>>> import numpy as np
>>> from numpy import linalg as LA
>>> np.set_printoptions(precision=1, suppress=True, linewidth=100, sign=" ")
>>> E = np.load("layer11.npy")
>>> E
array([[-2,  0,  2,  1,  0,  2,  0],
       [ 0,  0,  2, -2,  0,  1,  0],
       [ 1,  1,  1, -1,  2,  0, -2],
       [-1, -1,  1, -2,  0,  0,  1],
       [ 2, -2,  1,  2, -2,  1,  0],
       [-1, -1,  0, -2, -2,  0,  1],
       [-2,  0,  1,  1,  2,  1,  2]])
>>> vec = np.array([5, -5, -1, -5, -2, 0, -1])
>>> target = E @ vec
>>> target
array([-17,   8,   2,   8,  13,  13, -22])
>>> np.round(LA.solve(E, 2 * target), 1) + 0
array([ 10., -10.,  -2., -10.,  -4.,   0.,  -2.])
>>> LA.solve(E, target + E[:, 5])
array([ 5., -5., -1., -5., -2.,  1., -1.])
>>> np.round(LA.solve(E, E[:, 3]), 1) + 0
array([ 0.,  0.,  0.,  1.,  0.,  0.,  0.])
>>> LA.solve(E.T, E[1])
array([-0.,  1.,  0., -0., -0., -0.,  0.])
>>> M2 = np.array([[0, 1, 3],
...     [2, 3, 3],
...     [2, 2, 0],
...     [3, 1, 1],
...     [3, 1, 0],
...     [1, 1, 1],
...     [0, 0, 1]])
>>> print(LA.matrix_rank(np.vstack([E, M2.T])))
7
>>> np.einsum("ik,kj->ji", E, M2)
array([[  9,  -1,   7,  -6,  -1, -14,  12],
       [  5,   3,   7,  -4,  -1,  -8,   4],
       [ -3,  -1,   3,  -7,   3,  -7,  -2]])
>>> np.einsum("ik,kj->ij", E, M2)
array([[  9,   5,  -3],
       [ -1,   3,  -1],
       [  7,   7,   3],
       [ -6,  -4,  -7],
       [ -1,  -1,   3],
       [-14,  -8,  -7],
       [ 12,   4,  -2]])
>>> rng = np.random.default_rng(54)
>>> M2 = E + rng.integers(-2, 3, (7, 6)) @ rng.integers(-2, 3, (6, 7))
>>> M2
array([[ -4,  -1,   5,   0,   1,   4,  -7],
       [  1,   3,  -5, -14,   4,  -5,   4],
       [  7,   0,  -1,   2,   7,   6,   7],
       [ -1,   4,  -1,   4,   9,   1,   1],
       [  3,  14,  -6,   0,   1,   0,  -2],
       [  2,   1,   2,   9, -11,   4,   0],
       [ -2,   3,   6,  14,  -3,   8,   0]])
>>> np.round(LA.svd(M2 - E, compute_uv=False), 1) + 0
array([ 27.5,  19.5,  15.3,  10.9,   4.9,   2.4,   0. ])
>>> np.abs(M2 - E).sum(axis=1)
array([ 17,  37,  32,  23,  32,  32,  35])
>>> def softmax(z):
...     e = np.exp(z - z.max(axis=-1, keepdims=True))
...     return e / e.sum(axis=-1, keepdims=True)
... 
>>> np.round(softmax(E[5]), 1) + 0
array([ 0.1,  0.1,  0.2,  0. ,  0. ,  0.2,  0.5])
>>> np.round(softmax(E[5] + 2), 1) + 0
array([ 0.1,  0.1,  0.2,  0. ,  0. ,  0.2,  0.5])
>>> S = E @ E.T / np.sqrt(7)
>>> softmax(S).round(6).argmax(axis=1)
array([ 0,  1,  2,  3,  4,  5,  6])
>>> np.round(softmax(S + np.triu(np.full(S.shape, -np.inf), 1)), 1) + 0
array([[ 1. ,  0. ,  0. ,  0. ,  0. ,  0. ,  0. ],
       [ 0.1,  0.9,  0. ,  0. ,  0. ,  0. ,  0. ],
       [ 0. ,  0. ,  0.9,  0. ,  0. ,  0. ,  0. ],
       [ 0.1,  0.3,  0. ,  0.6,  0. ,  0. ,  0. ],
       [ 0. ,  0. ,  0. ,  0. ,  1. ,  0. ,  0. ],
       [ 0. ,  0.1,  0. ,  0.2,  0. ,  0.8,  0. ],
       [ 0.1,  0. ,  0. ,  0. ,  0. ,  0. ,  0.9]])
